$ python -q
>>> import numpy as np
>>> np.set_printoptions(precision=1, suppress=True, linewidth=200, floatmode="fixed")
>>> tidy = lambda a: np.round(a, 1) + 0
>>> X = np.array([[3.0, 1.0, 0.0, 0.0, 0.0, 0.0, 0.0, 0.0],
...     [0.0, 3.0, 1.0, 0.0, 0.0, 0.0, 0.0, 0.0],
...     [0.0, 0.0, 3.0, 1.0, 0.0, 0.0, 0.0, 0.0],
...     [0.0, 0.0, 0.0, 3.0, 1.0, 0.0, 0.0, 0.0],
...     [0.0, 0.0, 0.0, 0.0, 3.0, 1.0, 0.0, 0.0],
...     [0.0, 0.0, 0.0, 0.0, 0.0, 3.0, 1.0, 0.0],
...     [0.0, 0.0, 0.0, 0.0, 0.0, 0.0, 3.0, 1.0],
...     [0.0, 0.0, 0.0, 0.0, 0.0, 0.0, 0.0, 3.0]])
>>> # triangular, det is the product of the diagonal
>>> rng = np.random.default_rng(974)
>>> lab = rng.permutation(8)
>>> lab
array([7, 5, 0, 4, 1, 6, 3, 2])
>>> Y = X[lab][:, lab]
>>> np.diag(Y)
array([3.0, 3.0, 3.0, 3.0, 3.0, 3.0, 3.0, 3.0])
>>> tidy(np.linalg.det(Y)), tidy(np.linalg.det(X[lab]))
(np.float64(6561.0), np.float64(6561.0))
>>> x = np.array([1, 0, -2, -1, 2, 2, 1, -2])
>>> target = X @ x
>>> b, lr = np.zeros(8), 1 / np.linalg.norm(X, 2) ** 2
>>> for i in range(5):
...     b -= lr * X.T @ (X @ b - target)
...     if i % 1 == 0: print(i, round(np.linalg.norm(X @ b - target), 1))
... 
0 4.2
1 1.6
2 0.8
3 0.5
4 0.3
>>> print(tidy(np.linalg.cond(X)))
1.9
>>> X.sum(axis=0)
array([3.0, 4.0, 4.0, 4.0, 4.0, 4.0, 4.0, 4.0])
>>> X - X[0]
array([[ 0.0,  0.0,  0.0,  0.0,  0.0,  0.0,  0.0,  0.0],
       [-3.0,  2.0,  1.0,  0.0,  0.0,  0.0,  0.0,  0.0],
       [-3.0, -1.0,  3.0,  1.0,  0.0,  0.0,  0.0,  0.0],
       [-3.0, -1.0,  0.0,  3.0,  1.0,  0.0,  0.0,  0.0],
       [-3.0, -1.0,  0.0,  0.0,  3.0,  1.0,  0.0,  0.0],
       [-3.0, -1.0,  0.0,  0.0,  0.0,  3.0,  1.0,  0.0],
       [-3.0, -1.0,  0.0,  0.0,  0.0,  0.0,  3.0,  1.0],
       [-3.0, -1.0,  0.0,  0.0,  0.0,  0.0,  0.0,  3.0]])
>>> tidy(np.linalg.norm(X))
np.float64(8.9)
>>> f, v = X[6], X[3]
>>> f @ v
np.float64(0.0)
>>> pr = (f @ v) / (f @ f) * f
>>> np.outer(f, v)
array([[0.0, 0.0, 0.0, 0.0, 0.0, 0.0, 0.0, 0.0],
       [0.0, 0.0, 0.0, 0.0, 0.0, 0.0, 0.0, 0.0],
       [0.0, 0.0, 0.0, 0.0, 0.0, 0.0, 0.0, 0.0],
       [0.0, 0.0, 0.0, 0.0, 0.0, 0.0, 0.0, 0.0],
       [0.0, 0.0, 0.0, 0.0, 0.0, 0.0, 0.0, 0.0],
       [0.0, 0.0, 0.0, 0.0, 0.0, 0.0, 0.0, 0.0],
       [0.0, 0.0, 0.0, 9.0, 3.0, 0.0, 0.0, 0.0],
       [0.0, 0.0, 0.0, 3.0, 1.0, 0.0, 0.0, 0.0]])
>>> v - pr
array([0.0, 0.0, 0.0, 3.0, 1.0, 0.0, 0.0, 0.0])
>>> tidy(np.sort(np.abs(np.linalg.eigvals(X))))
array([3.0, 3.0, 3.0, 3.0, 3.0, 3.0, 3.0, 3.0])
>>> tidy(np.abs(np.linalg.eigvals(X)).max())
np.float64(3.0)
>>> assert X == X.T
Traceback (most recent call last):
  File "<python-input-26>", line 1, in <module>
    assert X == X.T
           ^^^^^^^^
ValueError: The truth value of an array with more than one element is ambiguous. Use a.any() or a.all()
>>> X @ X
array([[9.0, 6.0, 1.0, 0.0, 0.0, 0.0, 0.0, 0.0],
       [0.0, 9.0, 6.0, 1.0, 0.0, 0.0, 0.0, 0.0],
       [0.0, 0.0, 9.0, 6.0, 1.0, 0.0, 0.0, 0.0],
       [0.0, 0.0, 0.0, 9.0, 6.0, 1.0, 0.0, 0.0],
       [0.0, 0.0, 0.0, 0.0, 9.0, 6.0, 1.0, 0.0],
       [0.0, 0.0, 0.0, 0.0, 0.0, 9.0, 6.0, 1.0],
       [0.0, 0.0, 0.0, 0.0, 0.0, 0.0, 9.0, 6.0],
       [0.0, 0.0, 0.0, 0.0, 0.0, 0.0, 0.0, 9.0]])
>>> np.trace(X)
np.float64(24.0)
>>> tidy(np.linalg.det(X))
np.float64(6561.0)
>>> J = np.load("block8.npy")
>>> J
array([[-0.9, -3.0,  0.0,  3.0,  3.0,  2.0, -1.0,  3.0,  3.0,  3.0,  0.0],
       [-2.0, -1.9, -1.0,  0.0,  1.0, -2.0,  3.0, -2.0,  2.0,  0.0, -1.0],
       [-1.0,  2.0, -1.9,  2.0, -1.0, -3.0,  2.0,  3.0,  2.0,  1.0, -1.0],
       [-3.0,  3.0, -3.0,  3.1, -2.0, -3.0, -2.0, -3.0, -3.0,  0.0, -1.0],
       [-3.0,  0.0, -1.0,  0.0,  1.1, -2.0, -1.0, -2.0,  0.0, -2.0, -1.0],
       [ 0.0, -3.0,  2.0,  3.0, -1.0, -0.9,  2.0,  3.0,  3.0, -1.0, -3.0],
       [ 1.0, -3.0,  2.0, -3.0, -3.0,  1.0,  3.1,  3.0,  2.0, -2.0, -1.0],
       [-3.0, -1.0,  2.0,  2.0, -3.0,  3.0,  1.0,  3.1,  0.0, -1.0,  0.0],
       [-2.0,  0.0, -3.0, -3.0,  0.0, -3.0,  2.0,  2.0, -1.9,  3.0,  2.0],
       [-2.0,  3.0, -3.0,  2.0, -1.0,  1.0, -3.0,  0.0,  3.0,  2.1,  2.0],
       [-1.0, -3.0,  0.0,  3.0,  3.0,  2.0, -1.0,  3.0,  3.0,  3.0,  0.1]])
>>> f = np.array([-3, 1, 3, 1, -2, 1, -2, -1, 0, 0, 2])
>>> Y = J + np.outer(f, np.eye(11)[0])
>>> np.linalg.matrix_rank(np.linalg.inv(Y) - np.linalg.inv(J), tol=1e-8)
np.int64(1)
>>> f = np.array([7, -5, -4, 4, 5, 0, 8, -5])
>>> Y = X + np.outer(f, np.eye(8)[7])
>>> Y
array([[ 3.0,  1.0,  0.0,  0.0,  0.0,  0.0,  0.0,  7.0],
       [ 0.0,  3.0,  1.0,  0.0,  0.0,  0.0,  0.0, -5.0],
       [ 0.0,  0.0,  3.0,  1.0,  0.0,  0.0,  0.0, -4.0],
       [ 0.0,  0.0,  0.0,  3.0,  1.0,  0.0,  0.0,  4.0],
       [ 0.0,  0.0,  0.0,  0.0,  3.0,  1.0,  0.0,  5.0],
       [ 0.0,  0.0,  0.0,  0.0,  0.0,  3.0,  1.0,  0.0],
       [ 0.0,  0.0,  0.0,  0.0,  0.0,  0.0,  3.0,  9.0],
       [ 0.0,  0.0,  0.0,  0.0,  0.0,  0.0,  0.0, -2.0]])
>>> print(tidy(np.linalg.det(Y) / np.linalg.det(X)), tidy(1 + np.linalg.solve(X, f)[7]))
-0.7 -0.7
>>> np.linalg.matrix_rank(Y - X)
np.int64(1)
